>>> import numpy as np
>>> from numpy import linalg as LA
>>> np.set_printoptions(precision=2, suppress=True, linewidth=140, sign=" ")
>>> F = np.loadtxt("run13.csv", delimiter=",")
>>> F
array([[ -2.01,  -3.23,  -5.21,  -1.99,  -9.81,  -5.24,  -6.97,  -4.58,  -0.19],
       [  1.18,  -4.27,   0.58,  -8.51,   2.2 ,  -4.73,   9.73,   6.3 ,   2.9 ],
       [ -2.23,   4.39,   4.58,  -8.01,  -1.48,  -0.4 ,  -0.71,  -2.32,  -4.05],
       [  0.42,   8.2 ,   4.31,  12.  ,   6.6 ,  10.62,  -5.08,  -3.31,  -3.41],
       [ -0.61,  -2.39,  -4.79,   3.94,  -5.53,  -1.57,  -6.11,  -3.32,   0.68],
       [  1.42,  -4.58,  -2.98,   0.49,   0.28,  -2.49,   3.39,   3.18,   3.43],
       [  0.39,  -4.41,  -0.3 ,  -9.49,  -0.57,  -5.91,   7.4 ,   4.62,   2.31],
       [ -1.19,  -4.82,  -4.6 ,  -5.  ,  -7.79,  -6.62,  -2.2 ,  -1.44,   1.18],
       [ -0.05,  -1.79,   2.2 , -10.5 ,   0.76,  -4.31,   7.51,   4.12,   0.7 ],
       [  3.22,  -6.42,  -7.6 ,  13.99,   1.63,   1.16,  -0.79,   2.38,   6.01],
       [  0.62,   0.6 ,  -0.49,   4.99,   1.47,   2.42,  -1.39,  -0.39,   0.29],
       [ -2.4 ,   3.01,   5.43, -14.5 ,  -1.98,  -3.5 ,   3.08,  -0.28,  -3.71],
       [ -2.  ,  -1.35,  -2.43,  -4.53,  -7.39,  -4.28,  -4.5 ,  -3.48,  -1.07],
       [  1.39,   6.2 ,   6.25,   4.99,   9.89,   8.  ,   3.41,   1.97,  -1.68],
       [ -1.23,   7.8 ,   4.98,   3.5 ,   2.63,   6.5 ,  -4.68,  -4.1 ,  -4.72],
       [  0.39,  -2.62,  -2.52,   0.99,  -1.4 ,  -1.61,  -0.09,   0.48,   1.58],
       [  4.18,   0.58,  -4.15,  26.99,   8.9 ,  11.62,  -4.81,   0.21,   3.72],
       [ -0.18,   7.6 ,   4.79,   6.99,   5.1 ,   8.19,  -3.72,  -2.91,  -3.7 ],
       [  1.39,   0.8 ,  -2.11,  12.52,   2.7 ,   5.3 ,  -4.12,  -1.28,   1.02],
       [  2.23,  -9.81, -10.5 ,   8.97,  -4.12,  -4.  ,  -1.81,   1.65,   6.66],
       [ -4.  ,   2.59,   3.62, -16.48,  -7.63,  -5.91,  -1.47,  -3.71,  -4.89],
       [ -2.6 ,   5.2 ,   4.32,  -6.49,  -2.48,   0.31,  -3.11,  -3.92,  -4.8 ],
       [  1.4 ,   0.8 ,  -2.07,  12.49,   2.71,   5.3 ,  -4.13,  -1.3 ,   0.97],
       [ -2.6 ,   1.58,  -1.29,  -1.5 ,  -7.31,  -1.52,  -8.08,  -6.06,  -3.01],
       [  5.2 ,  -5.02,  -7.69,  25.04,   7.39,   7.19,  -1.3 ,   3.3 ,   7.21],
       [ -0.58,  10.2 ,   4.79,  12.45,   4.91,  11.54,  -8.6 ,  -5.97,  -5.18],
       [  0.38,  -8.02,  -3.41, -11.02,  -3.78,  -9.41,   7.4 ,   4.99,   4.02],
       [  5.37,  -3.6 ,  -6.02,  24.99,   9.49,   8.61,  -0.13,   3.92,   6.71],
       [ -2.8 ,   5.62,   5.39,  -8.98,  -2.18,  -0.19,  -1.81,  -3.42,  -5.21],
       [  1.82,   3.6 ,   6.29,  -0.54,  10.14,   4.71,   8.31,   5.08,  -0.17],
       [ -1.18,   7.84,   5.  ,   3.52,   2.61,   6.51,  -4.7 ,  -4.06,  -4.71],
       [  0.17,  -7.59,  -2.32, -13.46,  -3.49,  -9.9 ,   8.68,   5.5 ,   3.6 ],
       [ -0.62,   4.77,   1.42,   7.02,   0.87,   5.4 ,  -6.09,  -4.1 ,  -2.7 ],
       [ -2.79,   7.39,   5.67,  -4.97,  -1.4 ,   2.35,  -4.3 ,  -4.91,  -5.98],
       [  1.58, -10.43,  -7.52,  -2.52,  -3.96,  -8.12,   4.56,   4.61,   6.3 ],
       [ -1.8 ,  -5.41,  -6.63,  -3.52, -10.9 ,  -7.29,  -5.8 ,  -3.59,   0.99],
       [  1.62,  -1.4 ,   1.49,  -2.03,   4.81,  -0.21,   7.13,   4.91,   2.  ],
       [  0.82,  -1.59,   3.11,  -9.46,   3.63,  -3.09,   9.8 ,   5.81,   1.28],
       [  1.6 ,  -1.4 ,  -3.48,  11.  ,   1.61,   3.18,  -2.9 ,  -0.3 ,   2.2 ],
       [  3.38,  -6.78,  -6.21,   9.99,   2.89,  -0.03,   2.92,   4.51,   6.34],
       [ -3.2 ,  -0.81,   1.38, -16.99,  -7.99,  -8.2 ,   0.83,  -1.62,  -2.62],
       [  2.99,  -4.22,  -6.18,  15.49,   2.72,   3.28,  -1.97,   1.41,   4.83]])
>>> labels = F[:, 0] > np.median(F[:, 0])
>>> r0 = F[labels].mean(axis=0) - F[~labels].mean(axis=0)
>>> labels.astype(int)
array([ 0,  1,  0,  1,  0,  1,  1,  0,  0,  1,  1,  0,  0,  1,  0,  1,  1,  0,  1,  1,  0,  0,  1,  0,  1,  0,  0,  1,  0,  1,  0,  0,  0,
        0,  1,  0,  1,  1,  1,  1,  0,  1])
>>> G = np.cov(F, rowvar=False)
>>> np.polyfit(F[:, 4], F[:, 7], 1)
array([ 0.25, -0.06])
>>> np.argwhere(np.triu(np.abs(np.corrcoef(F.T)) > 0.8, 1))
array([[ 0,  8],
       [ 1,  2],
       [ 1,  8],
       [ 2,  8],
       [ 6,  7]])
>>> F.std(axis=0)
array([  2.25,   5.32,   4.71,  11.07,   5.41,   5.94,   5.17,   3.74,   3.86])
>>> G.shape
(9, 9)
>>> np.round(LA.eigvalsh(G)[::-1], 2) + 0
array([ 175.09,   84.15,   46.42,    0.  ,    0.  ,    0.  ,    0.  ,    0.  ,    0.  ])
>>> rng = np.random.default_rng(87)
>>> Y = F + rng.integers(-2, 3, (42, 3)) @ rng.integers(-2, 3, (3, 9))
>>> Y
array([[  0.99,  -5.23,  -4.21,  -7.99,  -8.81,  -4.24, -12.97,  -2.58,   1.81],
       [  4.18,  -6.27,   1.58, -14.51,   3.2 ,  -3.73,   3.73,   8.3 ,   4.9 ],
       [ -1.23,   3.39,   4.58, -12.01,  -1.48,   0.6 ,  -4.71,  -2.32,  -3.05],
       [  6.42,   6.2 ,   8.31,   8.  ,   4.6 ,   6.62, -13.08,   2.69,  -5.41],
       [ -3.61,  -1.39,  -6.79,   3.94,  -7.53,  -0.57,  -6.11,  -7.32,  -0.32],
       [ -2.58,  -3.58,  -5.98,   2.49,   3.28,   1.51,   9.39,  -0.82,   6.43],
       [ -0.61,  -3.41,  -0.3 ,  -7.49,  -3.57,  -7.91,   7.4 ,   3.62,  -0.69],
       [ -1.19,  -6.82,  -6.6 , -13.  ,  -3.79,  -0.62,  -6.2 ,  -3.44,   7.18],
       [  3.95,  -2.79,   5.2 , -12.5 ,  -2.24,  -8.31,   1.51,   8.12,  -2.3 ],
       [  0.22,  -4.42,  -8.6 ,  21.99,   3.63,   1.16,   9.21,   1.38,   6.01],
       [ -4.38,   2.6 ,  -3.49,   8.99,   1.47,   4.42,   4.61,  -5.39,   0.29],
       [ -1.4 ,   2.01,   5.43, -16.5 ,   1.02,  -1.5 ,   3.08,   0.72,  -0.71],
       [  0.  ,  -1.35,  -0.43,  -4.53, -11.39,  -8.28,  -8.5 ,  -1.48,  -5.07],
       [  4.39,   4.2 ,   7.25,   2.99,  16.89,  11.  ,   5.41,   5.97,   4.32],
       [  3.77,   5.8 ,   7.98,  -2.5 ,  -0.37,   3.5 , -14.68,  -0.1 ,  -6.72],
       [  0.39,  -3.62,  -3.52,  -3.01,   0.6 ,   1.39,  -2.09,  -0.52,   4.58],
       [  1.18,   2.58,  -5.15,  32.99,   7.9 ,  10.62,   1.19,  -1.79,   1.72],
       [ -3.18,   9.6 ,   3.79,   8.99,  -1.9 ,   5.19,  -5.72,  -6.91,  -9.7 ],
       [  3.39,  -0.2 ,  -1.11,   8.52,   0.7 ,   4.3 , -10.12,  -0.28,   0.02],
       [ 10.23, -11.81,  -4.5 ,   8.97,  -4.12, -10.  ,  -5.81,  11.65,   4.66],
       [ -3.  ,   0.59,   2.62, -24.48,  -5.63,  -1.91,  -7.47,  -4.71,  -0.89],
       [ -0.6 ,   4.2 ,   5.32, -10.49,  -4.48,  -0.69,  -9.11,  -2.92,  -5.8 ],
       [  2.4 ,  -1.2 ,  -3.07,   4.49,   4.71,   9.3 , -10.13,  -2.3 ,   4.97],
       [ -4.6 ,   2.58,  -2.29,  -3.5 , -14.31,  -3.52, -14.08, -10.06,  -8.01],
       [ 12.2 ,  -7.02,  -2.69,  23.04,   6.39,   2.19,  -7.3 ,  11.3 ,   5.21],
       [  0.42,  10.2 ,   5.79,  16.45,   8.91,  11.54,  -2.6 ,  -2.97,  -3.18],
       [ -1.62,  -7.02,  -4.41, -13.02, -10.78, -11.41,   1.4 ,   0.99,  -0.98],
       [  8.37,  -4.6 ,  -4.02,  26.99,  14.49,   8.61,   3.87,   8.92,   9.71],
       [ -3.8 ,   6.62,   5.39,  -4.98,  -2.18,  -1.19,   2.19,  -3.42,  -6.21],
       [  5.82,   1.6 ,   8.29,  -4.54,  12.14,   4.71,   4.31,   9.08,   1.83],
       [ -5.18,   8.84,   2.  ,   5.52,   5.61,  10.51,   1.3 ,  -8.06,  -1.71],
       [ -2.83,  -6.59,  -4.32, -13.46,  -5.49,  -8.9 ,   8.68,   1.5 ,   2.6 ],
       [  1.38,   4.77,   3.42,   7.02,  -3.13,   1.4 , -10.09,  -2.1 ,  -6.7 ],
       [ -5.79,   9.39,   4.67,  -0.97,  -5.4 ,   0.35,  -2.3 ,  -7.91,  -9.98],
       [ -3.42,  -8.43, -10.52,   1.48,  -3.96,  -6.12,  10.56,  -0.39,   6.3 ],
       [  2.2 ,  -7.41,  -4.63,  -5.52,  -5.9 ,  -6.29,  -5.8 ,   1.41,   4.99],
       [ -3.38,  -0.4 ,  -2.51,  -4.03,   3.81,   3.79,   7.13,  -2.09,   3.  ],
       [  1.82,  -1.59,   4.11,  -7.46,   4.63,  -4.09,  11.8 ,   7.81,   1.28],
       [ -4.4 ,   0.6 ,  -7.48,  11.  ,  -2.39,   5.18,  -2.9 ,  -8.3 ,   0.2 ],
       [  4.38,  -6.78,  -5.21,  13.99,   6.89,  -0.03,   8.92,   7.51,   8.34],
       [ -2.2 ,   0.19,   3.38, -10.99,  -8.99, -12.2 ,   4.83,   1.38,  -5.62],
       [  6.99,  -5.22,  -3.18,  13.49,  -0.28,  -0.72,  -7.97,   5.41,   1.83]])
>>> np.abs(Y - F).sum(axis=1)
array([ 24.,  24.,  12.,  38.,  14.,  30.,  13.,  34.,  30.,  27.,  27.,  13.,  22.,  30.,  38.,  17.,  24.,  30.,  19.,  38.,  29.,  19.,
        29.,  30.,  38.,  21.,  30.,  25.,  12.,  24.,  30.,  14.,  22.,  25.,  27.,  25.,  25.,  10.,  28.,  21.,  25.,  30.])
>>> LA.matrix_rank(Y - F, tol=1e-8)
np.int64(3)
